$ python3 -q
>>> import numpy as np
>>> np.set_printoptions(suppress=True, linewidth=140)
>>> rng = np.random.default_rng(53884)
>>> F = rng.normal(size=(22, 5)) + 20 * np.array([1, 0, 0, 1, 2])
>>> print(F.round(4))
[[18.5454  0.617  -1.1663 21.2775 39.2475]
 [18.9834  0.2376 -1.7457 21.8042 39.4861]
 [20.1669  2.3101  2.0099 19.2755 40.5928]
 [19.0847 -1.6102 -0.0877 20.5931 38.9049]
 [20.5609 -0.0472  0.9798 19.647  38.9668]
 [18.076  -0.9714 -0.5241 21.1282 40.1496]
 [20.5308  2.2041 -0.4805 19.666  41.0546]
 [20.1603 -1.1735 -0.2611 20.7642 38.9055]
 [19.8171 -0.3608 -1.0878 21.3618 40.5716]
 [19.7112  0.3902 -2.171  19.7762 38.6816]
 [20.753  -0.1165  1.0498 19.1198 41.0771]
 [18.7249 -1.1951  1.6731 17.9084 41.3863]
 [18.4088 -0.3758 -0.9479 20.24   39.6817]
 [20.6919 -2.1019 -1.4072 20.3313 39.3152]
 [19.2573  0.5502 -0.6192 21.962  38.1814]
 [20.6515 -2.2777 -0.3255 20.2406 40.1762]
 [20.5513  0.4785 -2.0434 20.5533 39.0993]
 [21.9404  0.5596  0.8026 18.5476 41.4357]
 [20.0468  0.9341 -1.0458 20.8363 40.1104]
 [18.6822  0.0422 -0.5142 20.0496 40.5436]
 [18.3835  1.9078 -2.7483 19.6876 39.8127]
 [19.4511  0.184   0.6976 20.833  41.3593]]
>>> U, s = np.linalg.svd(F)
Traceback (most recent call last):
  File "<python-input-5>", line 1, in <module>
    U, s = np.linalg.svd(F)
    ^^^^
ValueError: too many values to unpack (expected 2)
>>> U, s, VT = np.linalg.svd(F, full_matrices=False)
>>> print(np.round(U.T @ U, 4) + 0)
[[1. 0. 0. 0. 0.]
 [0. 1. 0. 0. 0.]
 [0. 0. 1. 0. 0.]
 [0. 0. 0. 1. 0.]
 [0. 0. 0. 0. 1.]]
>>> print(np.abs(U[:, 0]).round(6).argmax())
17
>>> print(np.allclose(U * s @ VT, F))
True
>>> print(np.round(s / s[0], 4))
[1.     0.0313 0.0252 0.0185 0.0152]
>>> print(s.round(4))
[229.5024   7.176    5.7752   4.2559   3.4791]
>>> print((s > 1e-8).sum())
5
>>> U, s, VT = np.linalg.svd(F)
>>> print(np.argmax(s[:-1] / (s[1:] + 1e-6)) + 1)
1
>>> print(s.round(4))
[229.5024   7.176    5.7752   4.2559   3.4791]
>>> other = U[:, :1] @ np.diag(s[:1]) @ VT[:1]
>>> print(np.linalg.matrix_rank(other))
1
>>> print(round(float(np.abs(F - other).max()), 4))
2.4581
>>> M = np.load("layer2.npy")
>>> print(M)
[[-4 -3 -7 -4 -7]
 [ 0  6 -1  5 -5]
 [-2  6 -6 -9  2]
 [-1 -8 -8 -3  7]
 [-5  1 -2 -4 -4]]
>>> print(round(np.linalg.eigvals(M).sum().real, 4))
-11.0
>>> print(np.round(np.poly(M), 4))
[     1.     11.    -38.    408.  10998. -30819.]
>>> print(np.kron(np.eye(2, dtype=int), M))
[[-4 -3 -7 -4 -7  0  0  0  0  0]
 [ 0  6 -1  5 -5  0  0  0  0  0]
 [-2  6 -6 -9  2  0  0  0  0  0]
 [-1 -8 -8 -3  7  0  0  0  0  0]
 [-5  1 -2 -4 -4  0  0  0  0  0]
 [ 0  0  0  0  0 -4 -3 -7 -4 -7]
 [ 0  0  0  0  0  0  6 -1  5 -5]
 [ 0  0  0  0  0 -2  6 -6 -9  2]
 [ 0  0  0  0  0 -1 -8 -8 -3  7]
 [ 0  0  0  0  0 -5  1 -2 -4 -4]]
>>> print(np.round(np.linalg.det(2 * M), 4), round(np.linalg.det(M), 4))
986208.0 30819.0
>>> M.inv()
Traceback (most recent call last):
  File "<python-input-25>", line 1, in <module>
    M.inv()
    ^^^^^
AttributeError: 'numpy.ndarray' object has no attribute 'inv'
>>> print((M - M.T) / 2)
[[ 0.  -1.5 -2.5 -1.5 -1. ]
 [ 1.5  0.  -3.5  6.5 -3. ]
 [ 2.5  3.5  0.  -0.5  2. ]
 [ 1.5 -6.5  0.5  0.   5.5]
 [ 1.   3.  -2.  -5.5  0. ]]
>>> print(np.round(np.linalg.det(M), 4))
30819.0
>>> assert M == M.T
Traceback (most recent call last):
  File "<python-input-28>", line 1, in <module>
    assert M == M.T
           ^^^^^^^^
ValueError: The truth value of an array with more than one element is ambiguous. Use a.any() or a.all()
>>> print(M @ M)
[[ 69 -23 119 104  29]
 [ 22 -15 -30  44  23]
 [ 19  80 112 111 -99]
 [-12 -62  73  17 -18]
 [ 48  37  86  71  14]]
>>> print(np.linalg.matrix_power(M, 3))
[[ -763  -434 -2064 -1890   482]
 [ -187  -665  -357  -117    77]
 [   84   108 -1575  -621   864]
 [  -25   -52  -392  -898   731]
 [ -505    40 -1485 -1050    92]]
>>> print((M + M.T) / 2)
[[-4.  -1.5 -4.5 -2.5 -6. ]
 [-1.5  6.   2.5 -1.5 -2. ]
 [-4.5  2.5 -6.  -8.5  0. ]
 [-2.5 -1.5 -8.5 -3.   1.5]
 [-6.  -2.   0.   1.5 -4. ]]
>>> t3 = np.stack([M, -1 * M, M[::-1]])
>>> print(np.linalg.matrix_rank(t3.reshape(3, -1)))
2
>>> print(np.einsum("bij,cij->bc", t3, t3))
[[ 636 -636  131]
 [-636  636 -131]
 [ 131 -131  636]]
>>> print(t3.sum(axis=0))
[[-5  1 -2 -4 -4]
 [-1 -8 -8 -3  7]
 [-2  6 -6 -9  2]
 [ 0  6 -1  5 -5]
 [-4 -3 -7 -4 -7]]
>>> print(np.round(np.linalg.det(t3), 4))
[ 30819. -30819.  30819.]
>>> O = M.astype(float).copy()
>>> for j in range(5):
...     O[:, j] -= O[:, :j] @ (O[:, :j].T @ O[:, j])
...     O[:, j] /= np.linalg.norm(O[:, j])
... 
>>> print(np.round(O.T @ O, 4) + 0)
[[1. 0. 0. 0. 0.]
 [0. 1. 0. 0. 0.]
 [0. 0. 1. 0. 0.]
 [0. 0. 0. 1. 0.]
 [0. 0. 0. 0. 1.]]
>>> E = np.loadtxt("x.csv", delimiter=",")
>>> print(E)
[[0. 7. 0. 5. 3. 7. 8. 9.]
 [0. 0. 9. 9. 9. 6. 8. 5.]
 [0. 0. 0. 0. 8. 9. 2. 2.]
 [0. 0. 0. 0. 2. 7. 1. 9.]
 [0. 0. 0. 0. 0. 6. 9. 5.]
 [0. 0. 0. 0. 0. 0. 3. 5.]
 [0. 0. 0. 0. 0. 0. 0. 2.]
 [0. 0. 0. 0. 0. 0. 0. 0.]]
>>> U, s, VT = np.linalg.svd(E)
>>> print(s.round(4) + 0)
[28.4011 11.9436  9.368   6.1227  5.8468  2.0727  0.      0.    ]
>>> print(np.argmax(s[:-1] / (s[1:] + 1e-6)) + 1)
6
>>> other = U[:, :6] @ np.diag(s[:6]) @ VT[:6]
>>> print(np.linalg.matrix_rank(E, rtol=0.05))
6
>>> print(round(float(np.linalg.norm(E - other, 2)), 4), round(s[6], 4))
0.0 0.0
>>> print(np.linalg.matrix_rank(other))
6
